$ python3 -q
>>> import numpy as np
>>> np.set_printoptions(suppress=True, linewidth=100)
>>> M = np.loadtxt("dump.csv", delimiter=",")
>>> M
array([[1.  , 0.7 , 0.49, 0.34, 0.24, 0.17],
       [0.7 , 1.  , 0.7 , 0.49, 0.34, 0.24],
       [0.49, 0.7 , 1.  , 0.7 , 0.49, 0.34],
       [0.34, 0.49, 0.7 , 1.  , 0.7 , 0.49],
       [0.24, 0.34, 0.49, 0.7 , 1.  , 0.7 ],
       [0.17, 0.24, 0.34, 0.49, 0.7 , 1.  ]])
>>> # equal to its transpose
>>> rng = np.random.default_rng(333376)
>>> z = rng.permutation(6)
>>> z
array([4, 1, 5, 3, 2, 0])
>>> A2 = M[z][:, z]
>>> np.diag(A2)
array([1., 1., 1., 1., 1., 1.])
>>> np.round(np.sort(np.abs(np.linalg.eigvals(A2))), 2)
array([0.19, 0.23, 0.32, 0.57, 1.28, 3.41])
>>> A2
array([[1.  , 0.34, 0.7 , 0.7 , 0.49, 0.24],
       [0.34, 1.  , 0.24, 0.49, 0.7 , 0.7 ],
       [0.7 , 0.24, 1.  , 0.49, 0.34, 0.17],
       [0.7 , 0.49, 0.49, 1.  , 0.7 , 0.34],
       [0.49, 0.7 , 0.34, 0.7 , 1.  , 0.49],
       [0.24, 0.7 , 0.17, 0.34, 0.49, 1.  ]])
>>> round(np.linalg.det(A2), 2), round(float(np.linalg.det(M[z])), 2)
(np.float64(0.03), -0.03)
>>> W0 = np.array([[6.0, 1.0], [1.0, 6.0]])
>>> # equal to its transpose
>>> Lm = np.linalg.cholesky(W0)
>>> round(float(np.prod(np.diag(Lm)) ** 2), 2), round(float(np.linalg.det(W0)), 2)
(35.0, 35.0)
>>> round(float(np.linalg.norm(M[4] - M[1])), 2)
1.18
>>> np.round(M[4] @ M[1], 2)
np.float64(1.7)
>>> np.round(np.linalg.norm(M, axis=1), 2)
array([1.39, 1.55, 1.6 , 1.6 , 1.55, 1.39])
>>> round(np.linalg.norm(M) ** 2 / np.linalg.norm(M, 2) ** 2, 2)
np.float64(1.18)
>>> round(np.linalg.norm(M, 1), 2), np.round(np.linalg.norm(M, np.inf), 2)
(np.float64(3.72), np.float64(3.72))
>>> np.linalg.norm(M, axis=1).argmax()
np.int64(2)
>>> np.round(np.linalg.norm(M, 2), 2)
np.float64(3.41)
>>> np.round(np.linalg.norm(M, axis=0), 2)
array([1.39, 1.55, 1.6 , 1.6 , 1.55, 1.39])
>>> np.round(np.linalg.norm(M[4], 1), 2), round(float(np.linalg.norm(M[4], np.inf)), 2)
(np.float64(3.47), 1.0)
>>> evals, evecs = np.linalg.eigh(W0)
>>> x = np.array([1, 0])
>>> (np.sign(evecs[:, -1].round(6)) == np.sign(evecs[0, -1].round(6))).astype(int)
array([1, 1])
>>> np.round(evecs * np.abs(evals) @ evecs.T, 2)
array([[6., 1.],
       [1., 6.]])
>>> x @ W0 @ x
np.float64(6.0)
>>> x @ W0 @ x / (x @ x), evals[0], evals[-1]
(np.float64(6.0), np.float64(5.0), np.float64(7.0))
>>> np.abs(W0).sum(axis=1).max(), np.abs(evals).max()
(np.float64(7.0), np.float64(7.0))
>>> x = np.ones(2)
>>> for _ in range(3):
...     x = W0 @ x
...     x /= np.linalg.norm(x)
...     print(round(x @ W0 @ x, 2))
... 
7.0
7.0
7.0
>>> round(np.linalg.eigvalsh(W0)[-1], 2)
np.float64(7.0)
>>> data = np.array([[0, 4, 3], [9, 1, 9], [4, 2, 3], [7, 5, 6], [1, 7, 2], [7, 0, 5]])
>>> data[:, 2] = -2 * data[:, 0]
>>> data
array([[  0,   4,   0],
       [  9,   1, -18],
       [  4,   2,  -8],
       [  7,   5, -14],
       [  1,   7,  -2],
       [  7,   0, -14]])
>>> # rank 2
>>> f, v = data[3], data[1]
>>> f @ v
np.int64(320)
>>> f @ f
np.int64(270)
>>> pr = (f @ v) / (f @ f) * f
>>> np.round(v - pr, 2)
array([ 0.7 , -4.93, -1.41])
>>> pr.round(2)
array([  8.3 ,   5.93, -16.59])
>>> round((v - pr) @ f, 2)
np.float64(0.0)
>>> np.outer(f, v)
array([[  63,    7, -126],
       [  45,    5,  -90],
       [-126,  -14,  252]])
>>> np.linalg.matrix_rank(data, rtol=0.1)
np.int64(2)
>>> round(float(np.linalg.norm(data, 2) / np.linalg.norm(data)), 2)
0.96
>>> np.linalg.cond(data) > 100
np.True_
>>> X = np.array([[0, 3, 0, 3], [3, 1, 3, 1], [0, 3, 0, 3], [3, 1, 3, 1]])
>>> np.round(np.linalg.norm(X, 2) / np.linalg.norm(X), 2)
np.float64(0.81)
>>> np.linalg.cond(X) > 100
np.True_
>>> np.linalg.matrix_rank(X, rtol=0.1)
np.int64(2)
>>> F = np.load("x.npy")
>>> F
array([[ 0,  5],
       [ 0, -8],
       [ 0, -3],
       [ 0, -8],
       [ 0, -3],
       [ 0,  3]])
>>> # rows 1 and 3 are equal
>>> def softmax(z):
...     e = np.exp(z - z.max(axis=-1, keepdims=True))
...     return e / e.sum(axis=-1, keepdims=True)
... 
>>> np.round(softmax(F).sum(axis=1), 2)
array([1., 1., 1., 1., 1., 1.])
>>> S = F @ F.T / np.sqrt(2)
>>> np.round(softmax(S), 2) + 0
array([[1.  , 0.  , 0.  , 0.  , 0.  , 0.  ],
       [0.  , 0.5 , 0.  , 0.5 , 0.  , 0.  ],
       [0.  , 0.5 , 0.  , 0.5 , 0.  , 0.  ],
       [0.  , 0.5 , 0.  , 0.5 , 0.  , 0.  ],
       [0.  , 0.5 , 0.  , 0.5 , 0.  , 0.  ],
       [0.99, 0.  , 0.  , 0.  , 0.  , 0.01]])
>>> np.round(softmax(S)[1] @ F, 2)
array([ 0., -8.])
>>> W1 = np.array([[1, 2, 1, -3], [-2, 3, 0, -1]])
>>> c = np.array([7, 8, -4, 8])
>>> act = np.maximum(F @ W1 + c, 0)
>>> (act > 0).astype(int)
array([[0, 1, 0, 1],
       [1, 0, 0, 1],
       [1, 0, 0, 1],
       [1, 0, 0, 1],
       [1, 0, 0, 1],
       [1, 1, 0, 1]])
>>> np.round((act > 0).mean(axis=0), 2)
array([0.83, 0.33, 0.  , 1.  ])
>>> basis = np.array([[-1, -1], [1, -1], [-2, 1], [-1, -3]])
>>> (act @ basis).round(6).argmax(axis=1)
array([0, 0, 0, 0, 0, 0])
>>> W1 @ basis
array([[2, 7],
       [6, 2]])
>>> J = np.loadtxt("sample18.csv", delimiter=",")
>>> J
array([[ 1.,  1., -1., -1., -1., -1.,  1.,  1.],
       [ 1.,  1.,  1.,  1.,  1.,  1.,  1.,  1.],
       [ 1., -1.,  1., -1.,  1., -1.,  1., -1.]])
>>> A2 = J[0, 0] * J[1:] - np.outer(J[1:, 0], J[0])
>>> A2
array([[ 0.,  0.,  2.,  2.,  2.,  2.,  0.,  0.],
       [ 0., -2.,  2.,  0.,  2.,  0.,  0., -2.]])
>>> np.linalg.matrix_rank(A2), np.linalg.matrix_rank(J)
(np.int64(2), np.int64(3))
>>> np.flatnonzero(~A2.round(6).any(axis=1))
array([], dtype=int64)
>>> m1 = np.load("w.npy")
>>> m1
array([[  7,  13, -12,   8,   3,  -4],
       [ 13,  29, -26,  17,  -5, -19],
       [-12, -26,  24, -12,   0,  16],
       [  8,  17, -12,  39, -32,  -1],
       [  3,  -5,   0, -32,  59,  12],
       [ -4, -19,  16,  -1,  12,  35]])
>>> # equal to its transpose
>>> np.allclose(m1[:-1].T @ np.linalg.lstsq(m1[:-1].T, m1[-1])[0], m1[-1])
True
>>> np.abs(np.diag(np.linalg.qr(m1)[1])) > 1e-9
array([ True,  True,  True,  True, False, False])
>>> np.round(m1 @ np.linalg.pinv(m1) @ m1, 2) + 0
array([[  7.,  13., -12.,   8.,   3.,  -4.],
       [ 13.,  29., -26.,  17.,  -5., -19.],
       [-12., -26.,  24., -12.,   0.,  16.],
       [  8.,  17., -12.,  39., -32.,  -1.],
       [  3.,  -5.,   0., -32.,  59.,  12.],
       [ -4., -19.,  16.,  -1.,  12.,  35.]])
>>> np.linalg.lstsq(m1[:-1].T, m1[-1])[2]
np.int32(4)
>>> Uu, s, Vh = np.linalg.svd(m1)
>>> np.argmax(s[:-1] / (s[1:] + 1e-6)) + 1
np.int64(4)
>>> A2 = Uu[:, :4] @ np.diag(s[:4]) @ Vh[:4]
>>> np.linalg.matrix_rank(m1, rtol=0.05)
np.int64(3)
>>> np.linalg.matrix_rank(A2)
np.int64(4)
>>> round(float(np.abs(m1 - A2).max()), 2)
0.0
>>> A2 = m1 / np.linalg.norm(m1, axis=1, keepdims=True)
>>> cov = A2 @ A2.T
>>> round(float(np.degrees(np.arccos(np.clip(cov[2, 3], -1, 1)))), 2)
124.08
>>> cov.round(2)
array([[ 1.  ,  0.95, -0.97,  0.55, -0.12, -0.61],
       [ 0.95,  1.  , -0.99,  0.65, -0.35, -0.81],
       [-0.97, -0.99,  1.  , -0.56,  0.23,  0.79],
       [ 0.55,  0.65, -0.56,  1.  , -0.85, -0.41],
       [-0.12, -0.35,  0.23, -0.85,  1.  ,  0.41],
       [-0.61, -0.81,  0.79, -0.41,  0.41,  1.  ]])
>>> (np.abs(cov) > 0.9).astype(int)
array([[1, 1, 1, 0, 0, 0],
       [1, 1, 1, 0, 0, 0],
       [1, 1, 1, 0, 0, 0],
       [0, 0, 0, 1, 0, 0],
       [0, 0, 0, 0, 1, 0],
       [0, 0, 0, 0, 0, 1]])
>>> np.round(np.linalg.norm(A2, axis=1), 2)
array([1., 1., 1., 1., 1., 1.])
>>> np.argwhere(np.triu(np.abs(cov) > 0.95, 1))
array([[0, 2],
       [1, 2]])
>>> r = np.linalg.matrix_rank(m1)
>>> r
np.int64(4)
>>> N = np.linalg.svd(m1)[2][r:].T
>>> [int(np.linalg.matrix_rank(m1[:, :j + 1])) for j in range(6)]
[1, 2, 3, 4, 4, 4]
>>> [int(np.linalg.matrix_rank(m1[:i])) for i in range(1, len(m1) + 1)]
[1, 2, 3, 4, 4, 4]
>>> evals, evecs = np.linalg.eigh(m1)
>>> x = np.array([1, -2, 1, 3, -2, 0])
>>> np.round(evecs * np.abs(evals) @ evecs.T, 2) + 0
array([[  7.,  13., -12.,   8.,   3.,  -4.],
       [ 13.,  29., -26.,  17.,  -5., -19.],
       [-12., -26.,  24., -12.,   0.,  16.],
       [  8.,  17., -12.,  39., -32.,  -1.],
       [  3.,  -5.,   0., -32.,  59.,  12.],
       [ -4., -19.,  16.,  -1.,  12.,  35.]])
>>> np.round(np.linalg.eigvalsh(m1[1:, 1:]), 2) + 0
array([ 0.  ,  2.52, 29.17, 58.16, 96.15])
>>> (np.sign(evecs[:, -1].round(6)) == np.sign(evecs[0, -1].round(6))).astype(int)
array([1, 1, 0, 1, 0, 0])
>>> np.abs(m1).sum(axis=1).max(), round(np.abs(evals).max(), 2)
(np.int64(111), np.float64(97.93))
>>> E = np.load("a.npy")
>>> E
array([[-3, -2,  1,  0,  5],
       [ 5, -3, -2,  1,  0],
       [ 0,  5, -3, -2,  1],
       [ 1,  0,  5, -3, -2],
       [-2,  1,  0,  5, -3]])
>>> Q, evecs = np.linalg.qr(E[:, :2])[0], np.linalg.qr(E[:, 2:])[0]
>>> s = np.linalg.svd(Q.T @ evecs, compute_uv=False)
>>> np.round(np.degrees(np.arccos(s.clip(0, 1))), 2)
array([17.1 , 86.45])
>>> np.round(np.linalg.norm(Q @ Q.T - evecs @ evecs.T, 2), 2)
np.float64(1.0)
>>> s.round(2)
array([0.96, 0.06])
